In [1]: import numpy as np

In [2]: np.set_printoptions(suppress=True, linewidth=140)

In [3]: W0 = np.loadtxt("arr.csv", delimiter=",")

In [4]: W0
Out[4]: 
array([[ -3.97,   6.05,   4.02,   6.15,  -6.12,   2.25,  -2.  ,  -6.06,   1.98,  -0.1 ,  -6.15,   3.96],
       [ -0.03,  42.18,   0.07,   7.03, -35.04,  20.99,  14.  , -14.16,   7.02,  -0.07, -27.91,  14.03],
       [  0.05,  54.07,  -0.01,   9.13, -45.13,  27.02,  18.04, -17.89,   9.07,  -0.03, -36.01,  17.98],
       [-15.96,  24.05,  15.93,  23.84, -24.05,   8.12,  -8.04, -23.93,   7.96,  -0.07, -23.91,  16.02],
       [  4.18,  36.03,  -3.91,   1.03, -28.99,  19.03,  16.06,  -8.1 ,   5.01,  -0.16, -21.92,  10.08],
       [  9.99,  39.06,  -9.86,  -5.87, -30.12,  21.88,  22.83,  -2.82,   4.04,   0.06, -21.06,   8.15],
       [ 13.93,  26.92, -14.19, -12.81, -18.95,  17.1 ,  22.96,   4.95,   0.93,  -0.03, -10.69,   2.02]])

In [5]: np.argsort(-np.linalg.norm(W0, axis=0).round(6), kind="stable")[:3]
Out[5]: array([ 1,  4, 10])

In [6]: [round(float(x), 2) for x in np.linalg.svd(W0, compute_uv=False)[:3]]
Out[6]: [154.89, 58.27, 0.48]

In [7]: print(np.linalg.cond(W0) > 100)
True

In [8]: round(float(np.linalg.norm(W0, 2) / np.linalg.norm(W0)), 2)
Out[8]: 0.94

In [9]: out = W0 / np.linalg.norm(W0, axis=1, keepdims=True)

In [10]: C2 = out @ out.T

In [11]: print((np.abs(C2) > 0.9).astype(int))
[[1 0 0 1 0 0 0]
 [0 1 1 0 1 1 0]
 [0 1 1 0 1 1 0]
 [1 0 0 1 0 0 0]
 [0 1 1 0 1 1 0]
 [0 1 1 0 1 1 1]
 [0 0 0 0 0 1 1]]

In [12]: C2.round(2)
Out[12]: 
array([[1.  , 0.78, 0.78, 1.  , 0.66, 0.49, 0.16],
       [0.78, 1.  , 1.  , 0.78, 0.99, 0.93, 0.74],
       [0.78, 1.  , 1.  , 0.78, 0.99, 0.93, 0.74],
       [1.  , 0.78, 0.78, 1.  , 0.66, 0.48, 0.15],
       [0.66, 0.99, 0.99, 0.66, 1.  , 0.98, 0.84],
       [0.49, 0.93, 0.93, 0.48, 0.98, 1.  , 0.94],
       [0.16, 0.74, 0.74, 0.15, 0.84, 0.94, 1.  ]])

In [13]: u = np.array([0, -1])

In [14]: print(np.polyval(u, W0[0]))
[-1. -1. -1. -1. -1. -1. -1. -1. -1. -1. -1. -1.]

In [15]: np.array([np.convolve(row, u, "same") for row in W0])
Out[15]: 
array([[  0.  ,   3.97,  -6.05,  -4.02,  -6.15,   6.12,  -2.25,   2.  ,   6.06,  -1.98,   0.1 ,   6.15],
       [  0.  ,   0.03, -42.18,  -0.07,  -7.03,  35.04, -20.99, -14.  ,  14.16,  -7.02,   0.07,  27.91],
       [  0.  ,  -0.05, -54.07,   0.01,  -9.13,  45.13, -27.02, -18.04,  17.89,  -9.07,   0.03,  36.01],
       [  0.  ,  15.96, -24.05, -15.93, -23.84,  24.05,  -8.12,   8.04,  23.93,  -7.96,   0.07,  23.91],
       [  0.  ,  -4.18, -36.03,   3.91,  -1.03,  28.99, -19.03, -16.06,   8.1 ,  -5.01,   0.16,  21.92],
       [  0.  ,  -9.99, -39.06,   9.86,   5.87,  30.12, -21.88, -22.83,   2.82,  -4.04,  -0.06,  21.06],
       [  0.  , -13.93, -26.92,  14.19,  12.81,  18.95, -17.1 , -22.96,  -4.95,  -0.93,   0.03,  10.69]])

In [16]: print(np.convolve(W0[0], u))
[ 0.    3.97 -6.05 -4.02 -6.15  6.12 -2.25  2.    6.06 -1.98  0.1   6.15 -3.96]

In [17]: left, sig, vt = np.linalg.svd(W0)

In [18]: np.argmax(sig[:-1] / (sig[1:] + 1e-6)) + 1
Out[18]: np.int64(2)

In [19]: sig.round(2)
Out[19]: array([154.89,  58.27,   0.48,   0.34,   0.29,   0.19,   0.09])

In [20]: out = left[:, :2] @ np.diag(sig[:2]) @ vt[:2]

In [21]: np.linalg.matrix_rank(W0, rtol=0.05)
Out[21]: np.int64(2)

In [22]: print(round(float(np.linalg.norm(W0 - out, 2)), 2), round(sig[2], 2))
0.48 0.48

In [23]: round(float(np.abs(W0 - out).max()), 2)
Out[23]: 0.22

In [24]: K = np.load("block11.npy")

In [25]: K
Out[25]: 
array([[2, 0, 0, 1],
       [0, 0, 0, 0],
       [0, 0, 3, 0],
       [4, 0, 0, 3],
       [4, 0, 0, 3],
       [1, 0, 0, 0],
       [3, 0, 0, 2],
       [6, 0, 0, 5],
       [6, 0, 0, 5],
       [6, 0, 0, 5],
       [0, 0, 0, 0],
       [6, 0, 0, 5],
       [7, 0, 0, 6],
       [5, 0, 0, 4],
       [3, 0, 0, 2],
       [1, 0, 0, 0],
       [6, 0, 0, 5],
       [0, 0, 1, 0],
       [0, 0, 3, 0],
       [7, 0, 0, 6],
       [9, 0, 0, 8],
       [0, 0, 2, 0],
       [3, 0, 0, 2],
       [0, 0, 0, 0],
       [8, 0, 0, 7],
       [0, 0, 3, 0],
       [3, 0, 0, 2],
       [1, 0, 0, 0],
       [0, 0, 5, 0],
       [4, 0, 0, 3],
       [0, 0, 5, 0],
       [3, 0, 0, 2],
       [5, 0, 0, 4],
       [0, 0, 0, 0],
       [2, 0, 0, 1],
       [0, 0, 0, 0],
       [0, 0, 0, 0],
       [0, 0, 0, 0]])

In [26]: # null space of dimension 1

In [27]: np.abs(np.diag(np.linalg.qr(K)[1])) > 1e-9
Out[27]: array([ True, False,  True,  True])

In [28]: np.linalg.lstsq(K[:-1].T, K[-1])[2]
Out[28]: np.int32(3)

In [29]: np.unique(K.round(6), axis=0).shape
Out[29]: (14, 4)
